$ python -q
>>> import numpy as np
>>> from numpy import linalg as LA
>>> np.set_printoptions(precision=2, suppress=True, linewidth=200, floatmode="fixed")
>>> feats = np.loadtxt("m.csv", delimiter=",")
>>> feats
array([[0.00, 2.00, 3.00, 1.00],
       [0.00, 0.00, 0.00, 0.00],
       [3.00, 3.00, 5.00, 5.00],
       [4.00, 4.00, 5.00, 5.00],
       [2.00, 0.00, 0.00, 2.00],
       [2.00, 0.00, 0.00, 2.00],
       [1.00, 1.00, 3.00, 3.00],
       [3.00, 1.00, 3.00, 5.00],
       [1.00, 1.00, 3.00, 3.00],
       [2.00, 4.00, 5.00, 3.00],
       [0.00, 0.00, 0.00, 0.00],
       [1.00, 3.00, 6.00, 4.00],
       [0.00, 0.00, 0.00, 0.00],
       [2.00, 4.00, 5.00, 3.00],
       [5.00, 5.00, 8.00, 8.00],
       [0.00, 2.00, 3.00, 1.00],
       [4.00, 2.00, 2.00, 4.00],
       [4.00, 2.00, 2.00, 4.00],
       [3.00, 3.00, 6.00, 6.00],
       [2.00, 2.00, 2.00, 2.00],
       [4.00, 4.00, 5.00, 5.00],
       [1.00, 1.00, 3.00, 3.00],
       [3.00, 5.00, 8.00, 6.00],
       [2.00, 0.00, 0.00, 2.00],
       [0.00, 0.00, 0.00, 0.00],
       [0.00, 2.00, 3.00, 1.00],
       [1.00, 1.00, 3.00, 3.00],
       [2.00, 2.00, 3.00, 3.00],
       [2.00, 2.00, 2.00, 2.00],
       [4.00, 4.00, 5.00, 5.00],
       [2.00, 2.00, 2.00, 2.00],
       [0.00, 2.00, 3.00, 1.00],
       [1.00, 1.00, 3.00, 3.00],
       [0.00, 2.00, 3.00, 1.00],
       [0.00, 2.00, 3.00, 1.00],
       [0.00, 0.00, 0.00, 0.00],
       [0.00, 2.00, 3.00, 1.00],
       [3.00, 5.00, 8.00, 6.00],
       [1.00, 1.00, 3.00, 3.00],
       [0.00, 2.00, 3.00, 1.00]])
>>> # rows and columns are dependent
>>> C2 = np.cov(feats, rowvar=False)
>>> np.round(LA.eigvalsh(C2)[::-1], 2) + 0
array([11.14,  1.88,  0.46,  0.00])
>>> np.median(feats, axis=0)
array([1.50, 2.00, 3.00, 3.00])
>>> cent = feats[[35, 5]].astype(float)
>>> for _ in range(6):
...     labels = LA.norm(feats[:, None] - cent, axis=-1).argmin(axis=1)
...     cent = np.array([feats[labels == j].mean(axis=0) for j in range(2)])
... 
>>> labels
array([0, 0, 1, 1, 0, 0, 0, 1, 0, 1, 0, 1, 0, 1, 1, 0, 1, 1, 1, 0, 1, 0, 1, 0, 0, 0, 0, 0, 0, 1, 0, 0, 0, 0, 0, 0, 0, 1, 0, 0])
>>> cent[1] - cent[0]
array([2.45, 2.35, 3.25, 3.35])
>>> cent
array([[0.77, 1.15, 1.96, 1.58],
       [3.21, 3.50, 5.21, 4.93]])
>>> A2 = cent / np.sqrt((cent ** 2).mean(axis=1, keepdims=True))
>>> LA.norm(A2, axis=1)
array([2.00, 2.00])
>>> A2[1]
array([0.75, 0.81, 1.21, 1.15])
>>> cent - cent.mean(axis=1, keepdims=True)
array([[-0.60, -0.21,  0.60,  0.21],
       [-1.00, -0.71,  1.00,  0.71]])
>>> r0 = np.array([3, 0, 3, 0, 3, 0, 2, 2, 3, 3, 1])
>>> g = np.array([-2, -1, -1, 2, 1, 1, 2, 2, 1, 2])
>>> data = np.outer(r0, g)
>>> data
array([[-6, -3, -3,  6,  3,  3,  6,  6,  3,  6],
       [ 0,  0,  0,  0,  0,  0,  0,  0,  0,  0],
       [-6, -3, -3,  6,  3,  3,  6,  6,  3,  6],
       [ 0,  0,  0,  0,  0,  0,  0,  0,  0,  0],
       [-6, -3, -3,  6,  3,  3,  6,  6,  3,  6],
       [ 0,  0,  0,  0,  0,  0,  0,  0,  0,  0],
       [-4, -2, -2,  4,  2,  2,  4,  4,  2,  4],
       [-4, -2, -2,  4,  2,  2,  4,  4,  2,  4],
       [-6, -3, -3,  6,  3,  3,  6,  6,  3,  6],
       [-6, -3, -3,  6,  3,  3,  6,  6,  3,  6],
       [-2, -1, -1,  2,  1,  1,  2,  2,  1,  2]])
>>> np.abs(np.diag(LA.qr(data)[1])) > 1e-9
array([ True, False, False, False, False, False, False, False, False, False])
>>> LA.lstsq(data[:-1].T, data[-1])[2]
np.int32(1)
>>> np.allclose(data[:-1].T @ LA.lstsq(data[:-1].T, data[-1])[0], data[-1])
True
>>> left, sv, VT = LA.svd(data)
>>> evecs = VT[:(sv > 1e-8).sum()]
>>> rng = np.random.default_rng(196031)
>>> x = data[0] + 4 * data[1] + rng.integers(2) * np.eye(10)[4]
>>> x
array([-6.00, -3.00, -3.00,  6.00,  4.00,  3.00,  6.00,  6.00,  3.00,  6.00])
>>> np.round(LA.norm(x - evecs.T @ evecs @ x), 2)
np.float64(0.98)
>>> np.diag(evecs.T @ evecs)
array([0.16, 0.04, 0.04, 0.16, 0.04, 0.04, 0.16, 0.16, 0.04, 0.16])
>>> np.allclose(evecs.T @ evecs @ x, x)
False
>>> left, sv, VT = LA.svd(data)
>>> np.argmax(sv[:-1] / (sv[1:] + 1e-6)) + 1
np.int64(1)
>>> sv.round(2) + 0
array([36.74,  0.00,  0.00,  0.00,  0.00,  0.00,  0.00,  0.00,  0.00,  0.00])
>>> A2 = left[:, :1] @ np.diag(sv[:1]) @ VT[:1]
>>> round(LA.norm(data - A2, 2), 2), np.round(sv[1], 2)
(np.float64(0.0), np.float64(0.0))
>>> np.round(LA.norm(data - A2) / LA.norm(data), 2)
np.float64(0.0)
>>> LA.matrix_rank(data, rtol=0.05)
np.int64(1)
>>> np.round(LA.norm(data, 2) / LA.norm(data), 2)
np.float64(1.0)
>>> W0 = np.array([[2, 3, 4, 5, 6],
...     [7, 8, 9, 10, 11],
...     [12, 13, 14, 15, 16],
...     [17, 18, 19, 20, 21]])
>>> # looks like rank 2
>>> left, sv, VT = LA.svd(W0, full_matrices=False)
>>> (sv > 1e-8).sum()
np.int64(2)
>>> np.round(left.T @ left, 2) + 0
array([[1.00, 0.00, 0.00, 0.00],
       [0.00, 1.00, 0.00, 0.00],
       [0.00, 0.00, 1.00, 0.00],
       [0.00, 0.00, 0.00, 1.00]])
>>> left.shape, sv.shape, VT.shape
((4, 4), (4,), (4, 5))
>>> np.round(sv / sv[0], 2) + 0
array([1.00, 0.05, 0.00, 0.00])
>>> np.round(VT @ VT.T, 2) + 0
array([[1.00, 0.00, 0.00, 0.00],
       [0.00, 1.00, 0.00, 0.00],
       [0.00, 0.00, 1.00, 0.00],
       [0.00, 0.00, 0.00, 1.00]])
